% python3 -q
>>> import numpy as np
>>> np.set_printoptions(precision=2, suppress=True, linewidth=160)
>>> mat = np.loadtxt("x.csv", delimiter=",")
>>> mat
array([[12.,  3.,  0.],
       [ 4.,  1.,  3.],
       [ 0.,  0.,  2.],
       [ 0.,  0.,  2.]])
>>> np.allclose(mat[:-1].T @ np.linalg.lstsq(mat[:-1].T, mat[-1])[0], mat[-1])
True
>>> np.abs(np.diag(np.linalg.qr(mat)[1])) > 1e-9
array([ True, False,  True])
>>> np.linalg.lstsq(mat[:-1].T, mat[-1])[2]
np.int32(2)
>>> np.unique(mat.round(6), axis=0).shape
(3, 3)
>>> np.linalg.cond(mat) > 100
np.True_
>>> Uu, sv, vt = np.linalg.svd(mat)
>>> np.argmax(sv[:-1] / (sv[1:] + 1e-6)) + 1
np.int64(2)
>>> other = Uu[:, :2] @ np.diag(sv[:2]) @ vt[:2]
>>> np.linalg.matrix_rank(mat, rtol=0.05)
np.int64(2)
>>> round(np.linalg.norm(mat - other, 2), 2), np.round(sv[2], 2)
(np.float64(0.0), np.float64(0.0))
>>> X = np.load("mat.npy")
>>> X
array([[ 4, -6],
       [-6,  9]])
>>> cov = X.T @ X
>>> np.round(np.linalg.svd(X, compute_uv=False) ** 2, 2) + 0
array([169.,   0.])
>>> (X @ X.T).shape
(2, 2)
>>> np.round(np.linalg.eigvalsh(cov)[::-1], 2) + 0
array([169.,   0.])
>>> [round(float(x), 2) for x in np.linalg.svd(X, compute_uv=False)[:3]]
[13.0, 0.0]
>>> np.argsort(-np.linalg.norm(X, axis=0).round(6), kind="stable")[:3]
array([1, 0])
>>> np.linalg.cond(X) > 100
np.True_
>>> rng = np.random.default_rng(575)
>>> idx = rng.permutation(2)
>>> idx
array([0, 1])
>>> other = X[idx][:, idx]
>>> np.sort(np.abs(np.linalg.eigvals(other)))
array([ 0., 13.])
>>> np.round(np.linalg.det(other), 2), round(float(np.linalg.det(X[idx])), 2)
(np.float64(-0.0), -0.0)
>>> u = np.array([-2, 1])
>>> np.correlate(X[0], X[1], "full")
array([ 36, -78,  36])
>>> np.polyval(u, X[0])
array([-7, 13])
>>> np.array([np.convolve(row, u, "same") for row in X])
array([[ -8,  16],
       [ 12, -24]])
>>> np.convolve(X[0], u)
array([-8, 16, -6])
>>> M = np.array([[0.67, 0.0, 0.33, 0.0],
...     [0.0, 1.0, 0.0, 0.0],
...     [0.5, 0.0, 0.5, 0.0],
...     [0.5, 0.0, 0.0, 0.5]])
>>> M
array([[0.67, 0.  , 0.33, 0.  ],
       [0.  , 1.  , 0.  , 0.  ],
       [0.5 , 0.  , 0.5 , 0.  ],
       [0.5 , 0.  , 0.  , 0.5 ]])
>>> np.allclose(M, M.T)
False
>>> np.linalg.matrix_power(M, 4)
array([[0.6 , 0.  , 0.4 , 0.  ],
       [0.  , 1.  , 0.  , 0.  ],
       [0.6 , 0.  , 0.4 , 0.  ],
       [0.6 , 0.  , 0.34, 0.06]])
>>> np.trace(M)
np.float64(2.67)
>>> round(np.abs(np.linalg.eigvals(M)).max(), 2)
np.float64(1.0)
>>> F = np.array([[0.85, -0.9, 0.27],
...     [-0.64, -0.09, 0.49],
...     [-0.24, 0.25, -0.04],
...     [-0.21, -0.82, 0.75],
...     [0.47, -0.82, 0.49],
...     [0.86, 0.73, -0.91],
...     [-0.69, -0.04, 0.51],
...     [0.77, -0.06, -0.54],
...     [-0.58, 0.94, -0.71],
...     [0.98, -0.79, -0.62],
...     [0.67, -0.92, 0.58],
...     [0.69, 0.04, -0.51],
...     [0.74, -0.95, 0.62]])
>>> x0 = np.array([4, 2, 0])
>>> rhs = F @ x0
>>> rhs
array([ 1.6 , -2.74, -0.46, -2.48,  0.24,  4.9 , -2.84,  2.96, -0.44,  2.34,  0.84,  2.84,  1.06])
>>> np.round(np.linalg.lstsq(F, rhs)[0], 2) + 0
array([4., 2., 0.])
>>> rhs = rhs + 0.02 * rng.normal(size=13)
>>> rhs
array([ 1.61, -2.75, -0.46, -2.49,  0.24,  4.88, -2.84,  2.94, -0.43,  2.35,  0.85,  2.85,  1.06])
>>> coef, *_ = np.linalg.lstsq(F, rhs)
>>> coef
array([ 3.99,  1.98, -0.01])
>>> coef.round()
array([ 4.,  2., -0.])
>>> m1 = np.array([[3.1, 1.5, 40.0, -0.6],
...     [-0.1, -1.0, 20.0, -0.6],
...     [2.1, -1.1, 10.0, -0.5]])
>>> m1
array([[ 3.1,  1.5, 40. , -0.6],
       [-0.1, -1. , 20. , -0.6],
       [ 2.1, -1.1, 10. , -0.5]])
>>> w1 = np.array([[3, 0, -2], [0, 1, 0], [1, -1, 3], [3, 3, -1]])
>>> coef = np.array([2, 0, -2])
>>> act = np.maximum(m1 @ w1 + coef, 0)
>>> (act > 0).astype(int)
array([[1, 0, 1],
       [1, 0, 1],
       [1, 0, 1]])
>>> Z = np.array([[-3, -3], [1, 3], [-1, 3]])
>>> (act @ Z).round(6).argmax(axis=1)
array([1, 1, 1])
>>> w1 @ Z
array([[ -7, -15],
       [  1,   3],
       [ -7,   3],
       [ -5,  -3]])
